>>> import numpy as np
>>> from numpy import linalg as LA
>>> np.set_printoptions(precision=2, suppress=True, linewidth=100, sign=" ")
>>> rd = lambda a: np.round(a, 2) + 0
>>> A = np.loadtxt("sample8.csv", delimiter=",")
>>> print(A)
[[ 5.  2.  5.  7.  2.]
 [ 0.  8.  0.  9. -4.]
 [ 0.  0.  7. -3.  6.]
 [ 0.  0.  0. -1. -6.]
 [ 0.  0.  0.  0.  0.]]
>>> # triangular
>>> left, s, vt = LA.svd(A)
>>> V = vt[:(s > 1e-8).sum()]
>>> rng = np.random.default_rng(9356)
>>> vec = A[4] + 5 * A[0] + rng.integers(2) * np.eye(5)[0]
>>> print(vec)
[ 25.  10.  25.  35.  10.]
>>> print(rd(np.diag(V.T @ V)))
[ 0.58  0.7   0.93  0.79  0.99]
>>> idx = rng.permutation(5)
>>> print(idx)
[ 0  2  3  4  1]
>>> other = A[idx][:, idx]
>>> print(other)
[[ 5.  5.  7.  2.  2.]
 [ 0.  7. -3.  6.  0.]
 [ 0.  0. -1. -6.  0.]
 [ 0.  0.  0.  0.  0.]
 [ 0.  0.  9. -4.  8.]]
>>> print(np.diag(other))
[ 5.  7. -1.  0.  8.]
>>> basis = np.sign(np.array([[3, -5, 2], [7, 0, 7], [0, -3, -9]]))
>>> other = (np.tril(basis, -1) + np.eye(3)) @ (np.triu(basis, 1) + np.eye(3))
>>> evals = np.array([7, 4, 9])
>>> X = np.rint(other * evals @ LA.inv(other)) + 0
>>> print(X)
[[ 5.  2. -1.]
 [-4. 11.  4.]
 [ 0.  0.  4.]]
>>> other = np.array([[-9, -7], [5, -2], [-1, 7]])
>>> print(other.T @ X.T)
[[-34.  87.  -4.]
 [-46.  34.  28.]]
>>> print(np.einsum("ik,kj->ij", X, other))
[[-34. -46.]
 [ 87.  34.]
 [ -4.  28.]]
>>> print(np.vstack([X, other.T]).shape)
(5, 3)
>>> other @ X
Traceback (most recent call last):
  File "<python-input-27>", line 1, in <module>
    other @ X
    ~~~~~~^~~
ValueError: matmul: Input operand 1 has a mismatch in its core dimension 0, with gufunc signature (n?,k),(k,m?)->(n?,m?) (size 3 is different from 2)
>>> print(np.einsum("ij,ij->i", X, X))
[  30.  153.   16.]
>>> print(np.einsum("ij->j", X))
[  1.  13.   7.]
>>> print(LA.matrix_rank(np.vstack([X, other.T])))
3
>>> print(X @ other)
[[-34. -46.]
 [ 87.  34.]
 [ -4.  28.]]
>>> q = X.astype(float).copy()
>>> for j in range(3):
...     q[:, j] -= q[:, :j] @ (q[:, :j].T @ q[:, j])
...     q[:, j] /= LA.norm(q[:, j])
... 
>>> print(rd(q.T @ X))
[[ 6.4  -5.31 -3.28]
 [ 0.    9.84  2.5 ]
 [ 0.    0.    4.  ]]
>>> arr = np.loadtxt("x.csv", delimiter=",")
>>> print(rd(arr))
[[ 0.3   0.2   0.1   0.2   0.2 ]
 [ 0.12  0.38  0.25  0.12  0.12]
 [ 0.17  0.17  0.5   0.17  0.  ]
 [ 0.    0.25  0.    0.5   0.25]
 [ 0.14  0.14  0.29  0.29  0.14]]
>>> evals, V = LA.eig(arr)
>>> print(rd(evals))
[ 1.    0.36  0.06  0.25  0.15]
>>> vec = np.array([-3, 1, -4, 4, 0])
>>> rhs = arr @ vec
>>> print(rd(rhs))
[-0.3  -0.5  -1.67  2.25 -0.29]
>>> print(rd(LA.solve(arr, rhs + arr[:, 2])))
[-3.  1. -3.  4.  0.]
>>> print(rd(LA.solve(arr.T, arr[3])))
[ 0.  0.  0.  1.  0.]
>>> M = np.loadtxt("out7.csv", delimiter=",")
>>> print(rd(M))
[[-0.77  0.53  0.31 -0.14]
 [-0.26 -0.74  0.63  0.02]
 [-0.52 -0.42 -0.69 -0.28]
 [-0.26 -0.03 -0.17  0.95]]
>>> f = np.array([-2, 2, -1, 1, 0])
>>> other = arr + np.outer(f, np.eye(5)[2])
>>> print(rd(LA.det(other) / LA.det(arr)), rd(1 + LA.solve(arr, f)[2]))
9.0 9.0
>>> print(LA.matrix_rank(LA.inv(other) - LA.inv(arr), tol=1e-8))
1
>>> other = np.array([[-1, -1], [-2, -1]])
>>> basis = np.kron(other, M)
>>> print(rd(LA.norm(basis, 2)), rd(LA.norm(other, 2) * LA.norm(M, 2)))
2.62 2.62
>>> print(basis.shape)
(8, 8)
>>> vec = np.array([1, -2, 0, -3])
>>> print(rd(LA.det(M)))
-1.0
>>> print([p for p in range(1, 25) if np.allclose(LA.matrix_power(M, p), np.eye(4))])
[]
>>> print(rd(np.abs(LA.eigvals(M))))
[ 1.  1.  1.  1.]
>>> feats = np.load("dump.npy")
>>> print(feats)
[[ 4.09  6.87  3.04]
 [ 7.53  2.55  4.35]
 [ 7.07  1.03  5.22]
 [ 3.91  1.82  5.61]
 [ 5.82  0.34  5.88]
 [ 6.56  2.26  4.73]
 [ 6.74  1.54  5.05]
 [ 4.56  6.82  2.95]
 [ 5.2   0.89  5.76]
 [ 6.76  1.96  4.83]]
>>> basis = feats[[3, 4]].astype(float)
>>> for _ in range(3):
...     idx = LA.norm(feats[:, None] - basis, axis=-1).argmin(axis=1)
...     basis = np.array([feats[idx == j].mean(axis=0) for j in range(2)])
... 
>>> print(idx)
[ 0  1  1  1  1  1  1  0  1  1]
>>> print(rd(basis[1] - basis[0]))
[ 1.87 -5.3   2.18]
>>> print(np.abs(basis[1] - basis[0]).argmax())
1
>>> vec = np.array([0, -5, 5])
>>> rhs = feats @ vec
>>> print(rd(rhs))
[-19.15   9.    20.95  18.95  27.7   12.35  17.55 -19.35  24.35  14.35]
>>> print(rd(LA.solve(feats.T @ feats, feats.T @ rhs)))
[ 0. -5.  5.]
>>> print(rd(LA.lstsq(feats, rhs)[0]))
[ 0. -5.  5.]
>>> rhs = rhs + 0.3 * rng.normal(size=10)
>>> print(rd(rhs))
[-18.81   9.49  21.15  18.38  28.21  12.58  17.37 -19.16  23.95  14.47]
>>> beta, *_ = LA.lstsq(feats, rhs)
>>> print(rd(feats.T @ (rhs - feats @ beta)))
[ 0.  0.  0.]
>>> print([round(float(LA.norm(LA.solve(feats.T @ feats + lam * np.eye(3), feats.T @ rhs))), 2) for lam in (0, 1, 10, 100)])
[6.94, 6.72, 5.6, 2.63]
>>> print(beta.round())
[ 0. -5.  5.]
>>> print(rd(beta))
[ 0.16 -4.99  4.82]
>>> other = np.c_[feats[:, :1] @ np.array([[5]]), np.array([2, 0, 2, 2, 0, 1, 1, 1, 1, 2])]
>>> print(rd(other))
[[ 20.45   2.  ]
 [ 37.65   0.  ]
 [ 35.35   2.  ]
 [ 19.55   2.  ]
 [ 29.1    0.  ]
 [ 32.8    1.  ]
 [ 33.7    1.  ]
 [ 22.8    1.  ]
 [ 26.     1.  ]
 [ 33.8    2.  ]]
>>> print(LA.matrix_rank(other))
2
>>> Ac = feats - feats.mean(axis=0)
>>> left, s, vt = LA.svd(Ac, full_matrices=False)
>>> print(rd(Ac.mean(axis=0)))
[ 0.  0.  0.]
>>> print(rd(vt[0] * np.sign(vt[0, np.abs(vt[0]).argmax()])))
[-0.29  0.88 -0.37]
>>> print(LA.matrix_rank(Ac))
3
